% python3 -q
>>> import numpy as np
>>> np.set_printoptions(precision=2, suppress=True, linewidth=140)
>>> rnd = lambda a: np.round(a, 2) + 0
>>> A = np.load("layer16.npy")
>>> print(A)
[[-1 -2 -3]
 [-2 -3  3]
 [-1  3 -1]]
>>> O, evecs = np.linalg.qr(A[:, :2])[0], np.linalg.qr(A[:, 2:])[0]
>>> s = np.linalg.svd(O.T @ evecs, compute_uv=False)
>>> print((s > 0.9).sum())
0
>>> print(rnd(s))
[0.3]
>>> B = np.array([[2, 2, 1, 3], [-2, -1, -2, -2], [-2, 3, 3, 2], [-3, -1, 2, -2]])
>>> X = B.T @ B
>>> print(X)
[[21  3 -6 12]
 [ 3 15 11 16]
 [-6 11 18  9]
 [12 16  9 21]]
>>> T = np.stack([X, 2 * X, X[::-1]])
>>> print(np.einsum("bij,cij->bc", T, T))
[[ 2725  5450  1974]
 [ 5450 10900  3948]
 [ 1974  3948  2725]]
>>> print(T.shape)
(3, 4, 4)
>>> print((T @ X.T).shape)
(3, 4, 4)
>>> rng = np.random.default_rng(23)
>>> idx = rng.permutation(4)
>>> print(idx)
[2 3 1 0]
>>> B = X[idx][:, idx]
>>> print(B)
[[18  9 11 -6]
 [ 9 21 16 12]
 [11 16 15  3]
 [-6 12  3 21]]
>>> print(np.allclose(B, X))
False
>>> print(np.trace(B))
75
>>> print(np.diag(B))
[18 21 15 21]
>>> print(rnd(np.linalg.det(B)), rnd(np.linalg.det(X[idx])))
81.0 -81.0
>>> print(rnd(np.sort(np.abs(np.linalg.eigvals(B)))))
[ 0.02  3.41 27.05 44.52]
>>> print(np.argsort(-np.linalg.norm(B, axis=0).round(6), kind="stable")[:3])
[1 3 2]
>>> print(rnd(np.linalg.norm(B, 2) / np.linalg.norm(B)))
0.85
>>> print(np.linalg.cond(B) > 100)
True
>>> ev, evecs = np.linalg.eigh(X)
>>> print(np.unique(ev.round(6) + 0, return_counts=True)[1])
[1 1 1 1]
>>> print(rnd(ev))
[ 0.02  3.41 27.05 44.52]
>>> print(rnd(np.linalg.svd(X, compute_uv=False)))
[44.52 27.05  3.41  0.02]
>>> M = np.loadtxt("test1.csv", delimiter=",")
>>> print(M)
[[ 6.04 -5.92 -3.97  1.94]
 [ 8.96 -8.99 -5.98  2.97]
 [ 6.06 -5.97 -3.99  2.  ]
 [ 8.96 -9.   -6.06  3.02]]
>>> B = M / np.linalg.norm(M, axis=1, keepdims=True)
>>> cov = B @ B.T
>>> print(rnd(cov[3]))
[1. 1. 1. 1.]
>>> print((cov - 2 * np.eye(4)).round(6).argmax(axis=1))
[2 3 0 1]
>>> print(rnd(np.linalg.norm(B, axis=1)))
[1. 1. 1. 1.]
>>> print((np.abs(cov) > 0.9).astype(int))
[[1 1 1 1]
 [1 1 1 1]
 [1 1 1 1]
 [1 1 1 1]]
>>> T = np.stack([M, 5 * M, M[::-1]])
>>> print(rnd(np.einsum("bij,cij->bc", T, T)))
[[  596.15  2980.73   550.17]
 [ 2980.73 14903.64  2750.84]
 [  550.17  2750.84   596.15]]
>>> print((T @ M.T).shape)
(3, 4, 4)
>>> print(rnd(np.linalg.det(T)))
[ 0.   -2.61  0.  ]
>>> print(np.linalg.matrix_rank(T))
[4 4 4]
>>> vec = np.array([-9, 1, -1, 0])
>>> a = np.maximum(M @ vec, 0)
>>> print(np.flatnonzero(a > 1e-9))
[]
>>> F = np.load("arr.npy")
>>> print(F)
[[ 0.  4.  3.  1.]
 [ 4. 15. 12.  4.]
 [ 3. 12.  8.  3.]
 [ 1.  4.  3.  0.]]
>>> # symmetric, so the eigenvalues are real
>>> ev, evecs = np.linalg.eigh(F)
>>> vec = np.array([-2, -3, 0, 2])
>>> print(np.abs(F).sum(axis=1).max(), rnd(np.abs(ev).max()))
35.0 26.0
>>> print(vec @ F @ vec)
127.0
>>> ev, evecs = np.linalg.eig(F)
>>> print(np.prod(ev))
-26.0
>>> print(rnd(np.sort(np.linalg.eigvals(np.linalg.inv(F)))))
[-1.   -1.   -1.    0.04]
>>> print(rnd(np.sort(np.linalg.eigvals(F.T))))
[-1. -1. -1. 26.]
>>> vec = np.array([3, 2, 2, 0])
>>> a = np.maximum(F @ vec, 0)
>>> print(np.maximum(F @ vec, 0) - np.maximum(-F @ vec, 0))
[14. 66. 49. 17.]
>>> print(np.maximum(F @ (3 * vec), 0))
[ 42. 198. 147.  51.]
>>> print(a)
[14. 66. 49. 17.]
>>> print(F.T @ a)
[ 428. 1702. 1277.  425.]
